$ python -q
>>> import numpy as np
>>> from numpy import linalg as LA
>>> np.set_printoptions(precision=1, suppress=True, linewidth=120, floatmode="fixed")
>>> def rd(a):
...     return np.round(a, 1) + 0
... 
>>> A = np.load("mat.npy")
>>> A
array([[0, 0, 1, 0],
       [0, 0, 0, 0],
       [1, 0, 0, 0],
       [0, 0, 0, 0]])
>>> evals, vecs = LA.eigh(A)
>>> rd(LA.svd(A, compute_uv=False))
array([1.0, 1.0, 0.0, 0.0])
>>> np.abs(vecs[:, -1]).round(6).argmax()
np.int64(0)
>>> rd(LA.eigvalsh(A + 4 * np.eye(4)))
array([3.0, 4.0, 4.0, 5.0])
>>> (evals > 1e-8).sum(), (evals < -1e-8).sum()
(np.int64(1), np.int64(1))
>>> rd(vecs.T @ A @ vecs)
array([[-1.0,  0.0,  0.0,  0.0],
       [ 0.0,  0.0,  0.0,  0.0],
       [ 0.0,  0.0,  0.0,  0.0],
       [ 0.0,  0.0,  0.0,  1.0]])
>>> np.unique(evals.round(6) + 0, return_counts=True)[1]
array([1, 2, 1])
>>> evals.sum(), np.trace(A)
(np.float64(0.0), np.int64(0))
>>> K = np.loadtxt("arr.csv", delimiter=",")
>>> K
array([[ 0.0,  2.0,  6.0,  4.0,  2.0,  2.0,  0.0,  6.0,  4.0],
       [ 0.0,  0.0,  0.0,  0.0,  0.0,  0.0,  0.0,  0.0,  0.0],
       [ 0.0,  1.0,  3.0,  2.0,  1.0,  1.0,  0.0,  3.0,  2.0],
       [ 0.0,  2.0,  6.0,  4.0,  2.0,  2.0,  0.0,  6.0,  4.0],
       [ 0.0,  2.0,  6.0,  4.0,  2.0,  2.0,  0.0,  6.0,  4.0],
       [ 0.0, -1.0, -3.0, -2.0, -1.0, -1.0,  0.0, -3.0, -2.0],
       [ 0.0,  0.0,  0.0,  0.0,  0.0,  0.0,  0.0,  0.0,  0.0],
       [ 0.0,  2.0,  6.0,  4.0,  2.0,  2.0,  0.0,  6.0,  4.0],
       [ 0.0, -1.0, -3.0, -2.0, -1.0, -1.0,  0.0, -3.0, -2.0],
       [ 0.0, -1.0, -3.0, -2.0, -1.0, -1.0,  0.0, -3.0, -2.0],
       [ 0.0, -1.0, -3.0, -2.0, -1.0, -1.0,  0.0, -3.0, -2.0]])
>>> rd(LA.norm(K, axis=1))
array([10.8,  0.0,  5.4, 10.8, 10.8,  5.4,  0.0, 10.8,  5.4,  5.4,  5.4])
>>> rd(LA.norm(K, axis=0))
array([ 0.0,  4.6, 13.7,  9.2,  4.6,  4.6,  0.0, 13.7,  9.2])
>>> K[8] @ K[10]
np.float64(29.0)
>>> rd(LA.norm(K) ** 2 / LA.norm(K, 2) ** 2)
np.float64(1.0)
>>> rd(LA.norm(K[8] - K[10]))
np.float64(0.0)
>>> rd(LA.norm(K, 2))
np.float64(24.7)
>>> rd(LA.norm(K, "nuc"))
np.float64(24.7)
>>> vec = np.array([1, 2, 0, 2, -2, -1, 0, -1, 1])
>>> h1 = np.maximum(K @ vec, 0)
>>> np.maximum(K @ (3 * vec), 0)
array([12.0,  0.0,  6.0, 12.0, 12.0,  0.0,  0.0, 12.0,  0.0,  0.0,  0.0])
>>> K.T @ h1
array([  0.0,  34.0, 102.0,  68.0,  34.0,  34.0,   0.0, 102.0,  68.0])
>>> np.maximum(K @ vec, 0) - np.maximum(-K @ vec, 0)
array([ 4.0,  0.0,  2.0,  4.0,  4.0, -2.0,  0.0,  4.0, -2.0, -2.0, -2.0])
>>> K * (h1 > 1e-9)[:, None]
array([[ 0.0,  2.0,  6.0,  4.0,  2.0,  2.0,  0.0,  6.0,  4.0],
       [ 0.0,  0.0,  0.0,  0.0,  0.0,  0.0,  0.0,  0.0,  0.0],
       [ 0.0,  1.0,  3.0,  2.0,  1.0,  1.0,  0.0,  3.0,  2.0],
       [ 0.0,  2.0,  6.0,  4.0,  2.0,  2.0,  0.0,  6.0,  4.0],
       [ 0.0,  2.0,  6.0,  4.0,  2.0,  2.0,  0.0,  6.0,  4.0],
       [ 0.0, -0.0, -0.0, -0.0, -0.0, -0.0,  0.0, -0.0, -0.0],
       [ 0.0,  0.0,  0.0,  0.0,  0.0,  0.0,  0.0,  0.0,  0.0],
       [ 0.0,  2.0,  6.0,  4.0,  2.0,  2.0,  0.0,  6.0,  4.0],
       [ 0.0, -0.0, -0.0, -0.0, -0.0, -0.0,  0.0, -0.0, -0.0],
       [ 0.0, -0.0, -0.0, -0.0, -0.0, -0.0,  0.0, -0.0, -0.0],
       [ 0.0, -0.0, -0.0, -0.0, -0.0, -0.0,  0.0, -0.0, -0.0]])
>>> np.flatnonzero(h1 > 1e-9)
array([0, 2, 3, 4, 7])
>>> left, s, vt = LA.svd(K)
>>> np.argmax(s[:-1] / (s[1:] + 1e-6)) + 1
np.int64(1)
>>> out = left[:, :1] @ np.diag(s[:1]) @ vt[:1]
>>> rd(np.abs(K - out).max())
np.float64(0.0)
>>> LA.matrix_rank(out)
np.int64(1)
>>> left, s, vt = LA.svd(K)
>>> vecs = vt[:(s > 1e-8).sum()]
>>> rng = np.random.default_rng(866757)
>>> vec = K[6] + -3 * K[1] + rng.integers(2) * np.eye(9)[3]
>>> vec
array([0.0, 0.0, 0.0, 0.0, 0.0, 0.0, 0.0, 0.0, 0.0])
>>> rd(vecs.T @ vecs)
array([[0.0, 0.0, 0.0, 0.0, 0.0, 0.0, 0.0, 0.0, 0.0],
       [0.0, 0.0, 0.1, 0.1, 0.0, 0.0, 0.0, 0.1, 0.1],
       [0.0, 0.1, 0.3, 0.2, 0.1, 0.1, 0.0, 0.3, 0.2],
       [0.0, 0.1, 0.2, 0.1, 0.1, 0.1, 0.0, 0.2, 0.1],
       [0.0, 0.0, 0.1, 0.1, 0.0, 0.0, 0.0, 0.1, 0.1],
       [0.0, 0.0, 0.1, 0.1, 0.0, 0.0, 0.0, 0.1, 0.1],
       [0.0, 0.0, 0.0, 0.0, 0.0, 0.0, 0.0, 0.0, 0.0],
       [0.0, 0.1, 0.3, 0.2, 0.1, 0.1, 0.0, 0.3, 0.2],
       [0.0, 0.1, 0.2, 0.1, 0.1, 0.1, 0.0, 0.2, 0.1]])
>>> LA.matrix_rank(np.vstack([K, vec]))
np.int64(1)
>>> rd(LA.norm(vec - vecs.T @ vecs @ vec))
np.float64(0.0)
>>> out = np.array([[0.4, -0.8, -1.6, -1.5],
...     [0.7, 1.2, 2.5, 0.5],
...     [-1.3, 0.6, 2.2, 0.3],
...     [-1.2, -2.5, 0.0, 0.1],
...     [-2.6, -2.1, -0.1, -0.1],
...     [-0.7, -0.9, -1.8, 0.5],
...     [0.4, 0.7, -1.5, -0.8]])
>>> Z = np.array([[-0.3, -1.6, -0.5, 0.7, 0.9, 0.9],
...     [0.3, 1.0, -2.1, 0.5, -0.2, -0.3],
...     [-0.1, -1.3, 1.0, 0.2, 1.1, 0.0],
...     [-0.1, -0.3, 1.4, 1.9, 0.0, 0.5]])
>>> J = out @ Z
>>> rd(J)
array([[ 0.0,  1.1, -2.2, -3.3, -1.2, -0.1],
       [-0.2, -3.3,  0.3,  2.5,  3.1,  0.5],
       [ 0.3, -0.3,  2.0,  0.4,  1.1, -1.2],
       [-0.4, -0.6,  6.0, -1.9, -0.6, -0.3],
       [ 0.2,  2.2,  5.5, -3.1, -2.0, -1.8],
       [ 0.1,  2.4,  1.1, -0.4, -2.4, -0.1],
       [ 0.3,  2.2, -4.3, -1.2, -1.4, -0.2]])
>>> left, s, vt = LA.svd(J, full_matrices=False)
>>> rd(vt @ vt.T)
array([[1.0, 0.0, 0.0, 0.0, 0.0, 0.0],
       [0.0, 1.0, 0.0, 0.0, 0.0, 0.0],
       [0.0, 0.0, 1.0, 0.0, 0.0, 0.0],
       [0.0, 0.0, 0.0, 1.0, 0.0, 0.0],
       [0.0, 0.0, 0.0, 0.0, 1.0, 0.0],
       [0.0, 0.0, 0.0, 0.0, 0.0, 1.0]])
>>> left.shape, s.shape, vt.shape
((7, 6), (6,), (6, 6))
